$ python -q
>>> import numpy as np
>>> import numpy.linalg as la
>>> np.set_printoptions(precision=3, suppress=True, linewidth=100, floatmode="fixed")
>>> J = np.load("m.npy")
>>> print(J)
[[ 0.700 -1.300 -0.700  1.400  2.400]
 [-0.700  0.700  1.400  1.800 -2.100]
 [-0.500 -1.600  1.400 -1.200  4.500]
 [ 1.200 -1.400 -0.500 -1.400  2.700]]
>>> theta = np.radians(159)
>>> R = np.eye(5)
>>> R[3, 3] = R[2, 2] = np.cos(theta)
>>> R[3, 2], R[2, 3] = -np.sin(theta), np.sin(theta)
>>> print(R)
[[ 1.000  0.000  0.000  0.000  0.000]
 [ 0.000  1.000  0.000  0.000  0.000]
 [ 0.000  0.000 -0.934  0.358  0.000]
 [ 0.000  0.000 -0.358 -0.934  0.000]
 [ 0.000  0.000  0.000  0.000  1.000]]
>>> M2 = J @ R.T
>>> print(round(la.det(R), 3), round(float(np.trace(R)), 3))
1.0 1.133
>>> rng = np.random.default_rng(306)
>>> M2 = J + rng.integers(-2, 3, (4, 3)) @ rng.integers(-2, 3, (3, 5))
>>> print(M2)
[[ 2.700 -3.300 -0.700 -0.600  4.400]
 [ 3.300 -5.300  4.400  3.800 -8.100]
 [-4.500 -1.600  2.400 -5.200  0.500]
 [-6.800  7.600 -4.500 -6.400  9.700]]
>>> print(la.matrix_rank(M2 - J, tol=1e-8))
3
>>> print(np.abs(M2 - J).sum(axis=1))
[ 8.000 21.000 13.000 33.000]
>>> print(np.round(la.svd(M2 - J, compute_uv=False), 3) + 0)
[18.261  7.313  3.749  0.000]
>>> print(M2 - J)
[[ 2.000 -2.000  0.000 -2.000  2.000]
 [ 4.000 -6.000  3.000  2.000 -6.000]
 [-4.000  0.000  1.000 -4.000 -4.000]
 [-8.000  9.000 -4.000 -5.000  7.000]]
>>> blk = np.stack([M2, 3 * M2, M2[::-1]])
>>> print(la.matrix_rank(blk))
[4 4 4]
>>> print(la.matrix_rank(blk.reshape(3, -1)))
2
>>> f = np.array([2, 0, 1])
>>> print(np.array([np.convolve(row, f, "same") for row in J]))
[[-2.600 -0.700  1.500  4.100  1.400]
 [ 1.400  2.100  4.300 -2.800  1.800]
 [-3.200  2.300 -4.000 10.400 -1.200]
 [-2.800  0.200 -4.200  4.900 -1.400]]
>>> data = np.array([[4, 4], [4, 8]])
>>> L = la.cholesky(data)
>>> print(np.prod(np.diag(L)) ** 2, round(float(la.det(data)), 3))
16.0 16.0
>>> print(data / np.sqrt(np.outer(np.diag(data), np.diag(data))))
[[1.000 0.707]
 [0.707 1.000]]
>>> print(np.diag(L) ** 2)
[4.000 4.000]
>>> evals, vecs = la.eigh(data)
>>> x0 = np.array([3, -1])
>>> print(la.eigvalsh(data[1:, 1:]))
[8.000]
>>> print(x0 @ data @ x0 / (x0 @ x0), np.round(evals[0], 3), np.round(evals[-1], 3))
2.0 1.528 10.472
>>> print(x0 @ data @ x0)
20
>>> A = -2 * np.eye(4) + np.ones((4, 4))
>>> print(A)
[[-1.000  1.000  1.000  1.000]
 [ 1.000 -1.000  1.000  1.000]
 [ 1.000  1.000 -1.000  1.000]
 [ 1.000  1.000  1.000 -1.000]]
>>> # equal to its transpose
>>> evals, vecs = la.eig(A)
>>> print(np.round(A @ vecs[:, 0] - evals[0] * vecs[:, 0], 3) + 0)
[0.000 0.000 0.000 0.000]
>>> print(evals)
[-2.000  2.000 -2.000 -2.000]
>>> print(np.round(np.prod(evals), 3))
-16.0
>>> print(np.sort(la.eigvals(la.inv(A))))
[-0.500 -0.500 -0.500  0.500]
>>> print(np.sort(la.eigvals(A.T)))
[-2.000 -2.000 -2.000  2.000]
>>> X = np.load("test19.npy")
>>> print(X)
[[ 2.000 -0.100  1.000 -4.809 -1.200]
 [ 0.800  0.200  1.100 -3.184 -0.800]
 [ 1.600  0.900 -1.600 -0.802 -0.200]
 [ 1.000  1.900 -0.300 -6.730 -1.700]
 [ 0.400 -0.200  1.300  2.790  0.700]
 [ 0.000 -0.200  1.200 -2.345 -0.600]
 [-0.800  0.400 -0.900 -4.721 -1.200]
 [ 0.100 -0.400  1.400  1.592  0.400]
 [-0.700  0.100  0.600  6.821  1.700]
 [ 0.700 -0.800  0.100 -3.616 -0.900]
 [-0.600 -0.100 -0.600 -2.421 -0.600]
 [ 1.300  0.900 -1.800 -0.032  0.000]
 [ 0.500 -2.000 -1.500 -4.450 -1.100]
 [ 1.000 -0.400 -0.700  0.377  0.100]
 [-0.900 -1.200 -0.600 -1.583 -0.400]
 [-0.400  0.400 -0.800 -6.009 -1.500]
 [ 0.200  1.400  0.200 -4.042 -1.000]
 [ 1.300 -1.000 -0.700  2.708  0.700]
 [ 0.400  0.100  1.500  0.750  0.200]
 [ 1.200  1.200  1.200  0.016  0.000]
 [-0.100 -1.800  0.700  1.208  0.300]
 [ 0.800 -0.500 -0.700  4.831  1.200]
 [ 0.000  0.200  1.200  0.022  0.000]
 [ 1.700  0.100  1.200 -2.775 -0.700]
 [-0.100 -1.000 -1.500  4.289  1.100]
 [-1.600  0.400 -1.300 -1.722 -0.400]]
>>> # column 3 is much longer than the rest
>>> Z = X[[18, 23]].astype(float)
>>> for _ in range(3):
...     z = la.norm(X[:, None] - Z, axis=-1).argmin(axis=1)
...     Z = np.array([X[z == j].mean(axis=0) for j in range(2)])
... 
>>> print(z)
[1 1 1 1 0 1 1 0 0 1 1 0 1 0 1 1 1 0 0 0 0 0 0 1 0 1]
>>> print(np.bincount(z))
[12 14]
>>> print(np.abs(Z[1] - Z[0]).argmax())
3
>>> G = np.cov(X, rowvar=False)
>>> print(X.std(axis=0))
[0.877 0.901 1.083 3.383 0.849]
>>> print(np.corrcoef(X.T))
[[ 1.000  0.166  0.138 -0.074 -0.075]
 [ 0.166  1.000  0.070 -0.299 -0.302]
 [ 0.138  0.070  1.000  0.082  0.077]
 [-0.074 -0.299  0.082  1.000  1.000]
 [-0.075 -0.302  0.077  1.000  1.000]]
>>> x0 = np.array([-1, -1, 1, -1, -1])
>>> target = X @ x0
>>> print(la.lstsq(X, target)[0])
[-1.000 -1.000  1.000 -1.000 -1.000]
>>> try:
...     la.solve(X, target)
... except la.LinAlgError as e:
...     print("failed:", e)
... 
failed: Last 2 dimensions of the array must be square
>>> print(la.solve(X.T @ X, X.T @ target))
[-1.000 -1.000  1.000 -1.000 -1.000]
>>> target = target + 0.05 * rng.normal(size=26)
>>> print(target)
[ 5.095  4.122 -3.033  5.303 -2.383  4.405  5.388 -0.343 -7.269  4.693  3.112 -3.925  5.555 -1.768
  3.503  6.745  3.735 -4.319  0.121 -1.264  1.123 -6.966  0.981  2.873 -5.781  1.996]
>>> beta, *_ = la.lstsq(X, target)
>>> print([round(float(la.norm(la.solve(X.T @ X + lam * np.eye(5), X.T @ target))), 2) for lam in (0, 1, 10, 100)])
[2.16, 2.03, 1.61, 0.88]
>>> print(round(float(la.norm(target - X @ beta)), 3))
0.217
>>> left, s, Vh = la.svd(X)
>>> print(s)
[18.496  5.697  4.649  4.328  0.053]
>>> M2 = left[:, :4] @ np.diag(s[:4]) @ Vh[:4]
>>> print(round(la.norm(X - M2) / la.norm(X), 3))
0.003
>>> print(round(np.abs(X - M2).max(), 3))
0.027
>>> print(round(float(la.norm(X - M2, 2)), 3), np.round(s[4], 3))
0.053 0.053
>>> print(la.matrix_rank(M2))
4
>>> M = np.load("sample1.npy")
>>> print(M)
[[-1.000 -2.000 -2.000  0.000]
 [-2.000 -1.000 -2.000  0.000]
 [-2.000 -2.000 -1.000  0.000]
 [ 0.000  0.000  0.000 -1.000]]
>>> W = np.array([[1, 0, 5, 0], [4, 3, 1, 0], [0, 2, 0, 2], [3, 1, 4, 2]])
>>> beta = np.array([0, 3, 2, 2])
>>> hid = np.maximum(M @ W + beta, 0)
>>> print((hid > 0).mean(axis=0))
[0.000 0.250 0.000 0.000]
>>> Z = np.array([[-1, 2], [0, -2], [2, -2], [-2, 1]])
>>> print(hid @ Z)
[[ 0.000  0.000]
 [ 0.000  0.000]
 [ 0.000  0.000]
 [ 0.000 -4.000]]
>>> K = np.load("w.npy")
>>> print(K)
[[ 0 12  0  3  5  0  6]
 [11  0  4  1  9  6  0]
 [12  2  5  2 11  7  1]
 [10  3  6  3  9  6  2]
 [ 0  0  1  0  0  0  0]
 [ 4  5 12  7  1  4  5]
 [ 0  5  0  2  0  0  0]
 [ 0  2  4  3  0  0  0]
 [ 3  1  0  0  3  0  0]
 [ 0  0  0  0  1  0  0]
 [ 0  9  0  3  1  0  4]
 [ 2 12  0  2 11  0  6]
 [ 2 11  0  3  9  0  6]
 [ 1  8  0  3  5  0  4]
 [ 0  3  0  1  0  0  0]
 [ 0  0  4  1  0  0  0]
 [ 0  8  1  4  0  0  4]
 [ 5  1  0  0  7  0  0]
 [ 1  0  0  0  1  0  0]
 [ 0  9  8  7  1  0  7]
 [ 5  0  0  0  1  0  0]]
>>> f, r1 = K[9], K[12]
>>> print(f @ r1)
9
>>> pr = (f @ r1) / (f @ f) * f
>>> print(np.outer(f, r1))
[[ 0  0  0  0  0  0  0]
 [ 0  0  0  0  0  0  0]
 [ 0  0  0  0  0  0  0]
 [ 0  0  0  0  0  0  0]
 [ 2 11  0  3  9  0  6]
 [ 0  0  0  0  0  0  0]
 [ 0  0  0  0  0  0  0]]
>>> print(r1 - pr)
[ 2.000 11.000  0.000  3.000  0.000  0.000  6.000]
>>> print(la.matrix_rank(np.outer(f, r1)))
1
>>> print(pr)
[0.000 0.000 0.000 0.000 9.000 0.000 0.000]
>>> feats = np.loadtxt("arr.csv", delimiter=",")
>>> print(feats)
[[-2.000  0.000 -1.000  2.000]
 [-2.000 -7.000  0.000  1.000]
 [-3.000  3.000  3.000 -2.000]
 [-2.000 -1.000 -2.000 -2.000]]
>>> M2 = feats / la.norm(feats, axis=1, keepdims=True)
>>> G = M2 @ M2.T
>>> print(la.norm(M2, axis=1))
[1.000 1.000 1.000 1.000]
>>> print(G)
[[ 1.000  0.272 -0.060  0.185]
 [ 0.272  1.000 -0.416  0.340]
 [-0.060 -0.416  1.000  0.050]
 [ 0.185  0.340  0.050  1.000]]
>>> print(G[3])
[0.185 0.340 0.050 1.000]
>>> print((np.abs(G) > 0.9).astype(int))
[[1 0 0 0]
 [0 1 0 0]
 [0 0 1 0]
 [0 0 0 1]]
>>> print(round(float(np.degrees(np.arccos(np.clip(G[3, 0], -1, 1)))), 3))
79.345
>>> evals, vecs = la.eigh(G)
>>> x0 = np.array([0, 0, 3, 1])
>>> print(vecs * np.sqrt(evals) @ vecs.T)
[[ 0.988  0.131 -0.018  0.083]
 [ 0.131  0.951 -0.219  0.176]
 [-0.018 -0.219  0.975  0.046]
 [ 0.083  0.176  0.046  0.980]]
>>> print(round(float(x0 @ G @ x0), 3))
10.299
>>> print((np.sign(vecs[:, -1].round(6)) == np.sign(vecs[0, -1].round(6))).astype(int))
[1 1 0 1]
>>> blk = np.stack([feats, 5 * feats, feats[::-1]])
>>> print(blk.sum(axis=0))
[[-14.000  -1.000  -8.000  10.000]
 [-15.000 -39.000   3.000   4.000]
 [-20.000  11.000  18.000 -11.000]
 [-14.000  -6.000 -13.000 -10.000]]
>>> print(la.matrix_rank(blk))
[4 4 4]
>>> print(la.norm(blk, axis=(1, 2)))
[10.344 51.720 10.344]
>>> print(la.det(blk))
[   -353.000 -220625.000    -353.000]
>>> print(la.matrix_rank(blk.reshape(3, -1)))
2
>>> print(blk.shape)
(3, 4, 4)
>>> print((blk @ feats.T).shape)
(3, 4, 4)
>>> M2 = np.array([[-2, -2], [-3, 2]])
>>> Z = np.kron(M2, feats)
>>> print(Z.shape)
(8, 8)
>>> print(round(la.norm(Z, 2), 3), np.round(la.norm(M2, 2) * la.norm(feats, 2), 3))
29.794 29.794
>>> M2 = feats[0, 0] * feats[1:] - np.outer(feats[1:, 0], feats[0])
>>> print(M2)
[[ 0.000 14.000 -2.000  2.000]
 [ 0.000 -6.000 -9.000 10.000]
 [ 0.000  2.000  2.000  8.000]]
>>> print(feats[:, 0] / feats[0, 0])
[1.000 1.000 1.500 1.000]
>>> print(np.flatnonzero(~M2.round(6).any(axis=1)))
[]
>>> m1 = np.loadtxt("dump.csv", delimiter=",")
>>> print(m1)
[[ 0.834 -1.760 -0.457]
 [ 0.953  0.851 -1.539]
 [-1.548 -0.424 -1.193]]
>>> print(la.norm(m1, axis=0))
[2.000 2.000 2.000]
>>> print(la.eigvals(m1))
[ 1.246+1.565j  1.246-1.565j -2.000+0.000j]
>>> print(round(la.eigvals(m1).sum().real, 3))
0.491
>>> print(np.round(np.einsum("ij,ji->", m1, m1), 3))
2.207
>>> print(round(float(la.det(2 * m1)), 3), np.round(la.det(m1), 3))
-64.0 -8.0
>>> print(np.kron(np.eye(2, dtype=int), m1))
[[ 0.834 -1.760 -0.457  0.000 -0.000 -0.000]
 [ 0.953  0.851 -1.539  0.000  0.000 -0.000]
 [-1.548 -0.424 -1.193 -0.000 -0.000 -0.000]
 [ 0.000 -0.000 -0.000  0.834 -1.760 -0.457]
 [ 0.000  0.000 -0.000  0.953  0.851 -1.539]
 [-0.000 -0.000 -0.000 -1.548 -0.424 -1.193]]
>>> print(np.unravel_index(np.abs(m1).argmax(), m1.shape))
(np.int64(0), np.int64(1))
>>> print(m1.sum(axis=1))
[-1.383  0.264 -3.165]
>>> print(la.svd(m1, compute_uv=False))
[2.000 2.000 2.000]
>>> print(m1.sum(axis=0))
[ 0.238 -1.333 -3.188]
